% ipython --no-banner

In [1]: import numpy as np

In [2]: from numpy import linalg as LA

In [3]: np.set_printoptions(suppress=True, linewidth=100)

In [4]: rd = lambda a: np.round(a, 2) + 0

In [5]: M = np.load("run8.npy")

In [6]: rd(M)
Out[6]: 
array([[-0.28,  0.39,  0.06, -0.32,  0.16, -0.08, -0.66,  0.21,  0.4 ],
       [ 0.14, -0.3 , -0.48, -0.39, -0.45, -0.02, -0.41, -0.34, -0.16],
       [-0.69,  0.04, -0.23,  0.04, -0.18,  0.35,  0.29, -0.32,  0.35],
       [ 0.17,  0.78, -0.17, -0.25,  0.08,  0.13,  0.21, -0.28, -0.35],
       [-0.41,  0.06,  0.09,  0.51,  0.07, -0.17, -0.4 , -0.27, -0.54],
       [-0.24,  0.21,  0.13, -0.08, -0.71, -0.31,  0.17,  0.45, -0.19],
       [ 0.31,  0.23,  0.15,  0.35, -0.3 , -0.4 , -0.03, -0.47,  0.49],
       [-0.17, -0.18,  0.67, -0.52,  0.04, -0.15,  0.11, -0.4 , -0.11],
       [ 0.21,  0.07,  0.42,  0.15, -0.36,  0.74, -0.27,  0.01, -0.03]])

In [7]: rd(M[:, 5] @ M[:, 3])
Out[7]: np.float64(0.0)

In [8]: rd(LA.pinv(M))
Out[8]: 
array([[-0.28,  0.14, -0.69,  0.17, -0.41, -0.24,  0.31, -0.17,  0.21],
       [ 0.39, -0.3 ,  0.04,  0.78,  0.06,  0.21,  0.23, -0.18,  0.07],
       [ 0.06, -0.48, -0.23, -0.17,  0.09,  0.13,  0.15,  0.67,  0.42],
       [-0.32, -0.39,  0.04, -0.25,  0.51, -0.08,  0.35, -0.52,  0.15],
       [ 0.16, -0.45, -0.18,  0.08,  0.07, -0.71, -0.3 ,  0.04, -0.36],
       [-0.08, -0.02,  0.35,  0.13, -0.17, -0.31, -0.4 , -0.15,  0.74],
       [-0.66, -0.41,  0.29,  0.21, -0.4 ,  0.17, -0.03,  0.11, -0.27],
       [ 0.21, -0.34, -0.32, -0.28, -0.27,  0.45, -0.47, -0.4 ,  0.01],
       [ 0.4 , -0.16,  0.35, -0.35, -0.54, -0.19,  0.49, -0.11, -0.03]])

In [9]: U, sigma = LA.svd(M)
---------------------------------------------------------------------------
ValueError                                Traceback (most recent call last)
Cell In[9], line 1
----> 1 U, sigma = LA.svd(M)

ValueError: too many values to unpack (expected 2)

In [10]: U, sigma, Vt = LA.svd(M, full_matrices=False)

In [11]: print(rd(U.T @ U))
[[1. 0. 0. 0. 0. 0. 0. 0. 0.]
 [0. 1. 0. 0. 0. 0. 0. 0. 0.]
 [0. 0. 1. 0. 0. 0. 0. 0. 0.]
 [0. 0. 0. 1. 0. 0. 0. 0. 0.]
 [0. 0. 0. 0. 1. 0. 0. 0. 0.]
 [0. 0. 0. 0. 0. 1. 0. 0. 0.]
 [0. 0. 0. 0. 0. 0. 1. 0. 0.]
 [0. 0. 0. 0. 0. 0. 0. 1. 0.]
 [0. 0. 0. 0. 0. 0. 0. 0. 1.]]

In [12]: (sigma > 1e-8).sum()
Out[12]: np.int64(9)

In [13]: rd(Vt @ Vt.T)
Out[13]: 
array([[1., 0., 0., 0., 0., 0., 0., 0., 0.],
       [0., 1., 0., 0., 0., 0., 0., 0., 0.],
       [0., 0., 1., 0., 0., 0., 0., 0., 0.],
       [0., 0., 0., 1., 0., 0., 0., 0., 0.],
       [0., 0., 0., 0., 1., 0., 0., 0., 0.],
       [0., 0., 0., 0., 0., 1., 0., 0., 0.],
       [0., 0., 0., 0., 0., 0., 1., 0., 0.],
       [0., 0., 0., 0., 0., 0., 0., 1., 0.],
       [0., 0., 0., 0., 0., 0., 0., 0., 1.]])

In [14]: rd(np.cumsum(sigma ** 2) / np.sum(sigma ** 2))
Out[14]: array([0.11, 0.22, 0.33, 0.44, 0.56, 0.67, 0.78, 0.89, 1.  ])

In [15]: U.shape, sigma.shape, Vt.shape
Out[15]: ((9, 9), (9,), (9, 9))

In [16]: rd((M - M.T) / 2)
Out[16]: 
array([[ 0.  ,  0.13,  0.37, -0.25,  0.29,  0.08, -0.48,  0.19,  0.09],
       [-0.13,  0.  , -0.26, -0.58, -0.26, -0.11, -0.32, -0.08, -0.12],
       [-0.37,  0.26,  0.  ,  0.11, -0.13,  0.11,  0.07, -0.5 , -0.04],
       [ 0.25,  0.58, -0.11,  0.  , -0.22,  0.1 , -0.07,  0.12, -0.25],
       [-0.29,  0.26,  0.13,  0.22,  0.  ,  0.27, -0.05, -0.16, -0.09],
       [-0.08,  0.11, -0.11, -0.1 , -0.27,  0.  ,  0.28,  0.3 , -0.46],
       [ 0.48,  0.32, -0.07,  0.07,  0.05, -0.28,  0.  , -0.29,  0.38],
       [-0.19,  0.08,  0.5 , -0.12,  0.16, -0.3 ,  0.29,  0.  , -0.06],
       [-0.09,  0.12,  0.04,  0.25,  0.09,  0.46, -0.38,  0.06,  0.  ]])

In [17]: x = np.array([-1, -2, -1, -1, 2, -2, 0, -2, -1])

In [18]: h = np.maximum(M @ x, 0)

In [19]: print(rd(np.maximum(M @ x, 0) - np.maximum(-M @ x, 0)))
[-0.6   1.32  0.05 -0.5   1.25 -1.76 -0.64  1.68 -3.13]

In [20]: np.flatnonzero(h > 1e-9)
Out[20]: array([1, 2, 4, 7])

In [21]: X = np.loadtxt("sample6.csv", delimiter=",")

In [22]: rd(X)
Out[22]: 
array([[-0.72, -0.72, -1.77, -3.93],
       [-0.14, -0.14, -2.04, -2.45],
       [ 0.52,  0.52, -4.01, -2.47],
       [ 0.4 ,  0.4 , -1.68, -0.49],
       [ 0.72,  0.72, -0.23,  1.93],
       [ 0.87,  0.87, -4.4 , -1.78],
       [ 0.28,  0.28, -4.05, -3.21],
       [ 0.76,  0.76, -2.63, -0.34],
       [ 0.5 ,  0.5 , -1.97, -0.45],
       [-0.48, -0.48, -0.81, -2.26],
       [-0.73, -0.73, -0.14, -2.32],
       [ 1.01,  1.01, -4.08, -1.06]])

In [23]: U, sigma, Vt = LA.svd(X)

In [24]: print(np.argmax(sigma[:-1] / (sigma[1:] + 1e-6)) + 1)
2

In [25]: print(rd(sigma))
[11.36  5.28  0.    0.  ]

In [26]: out = U[:, :2] @ np.diag(sigma[:2]) @ Vt[:2]

In [27]: LA.matrix_rank(out)
Out[27]: np.int64(2)

In [28]: print(rd(LA.norm(X - out, 2)), rd(sigma[2]))
0.0 0.0

In [29]: U, sigma, Vt = LA.svd(X)

In [30]: evecs = Vt[:(sigma > 1e-8).sum()]

In [31]: rng = np.random.default_rng(4639)

In [32]: x = X[5] + -3 * X[7] + rng.integers(2) * np.eye(4)[0]

In [33]: rd(x)
Out[33]: array([-0.41, -1.41,  3.48, -0.76])

In [34]: rd(np.diag(evecs.T @ evecs))
Out[34]: array([0.15, 0.15, 0.85, 0.85])

In [35]: rd(evecs.T @ evecs)
Out[35]: 
array([[ 0.15,  0.15, -0.23,  0.23],
       [ 0.15,  0.15, -0.23,  0.23],
       [-0.23, -0.23,  0.85,  0.15],
       [ 0.23,  0.23,  0.15,  0.85]])

In [36]: rd(LA.norm(x - evecs.T @ evecs @ x))
Out[36]: np.float64(0.92)

In [37]: print([round(float(x), 2) for x in LA.svd(X, compute_uv=False)[:3]])
[11.36, 5.28, 0.0]

In [38]: np.argsort(-LA.norm(X, axis=0).round(6), kind="stable")[:3]
Out[38]: array([2, 3, 0])

In [39]: blk = np.stack([M, 2 * M, M[::-1]])

In [40]: print(rd(LA.det(blk)))
[  1. 512.   1.]

In [41]: LA.matrix_rank(blk)
Out[41]: array([9, 9, 9])
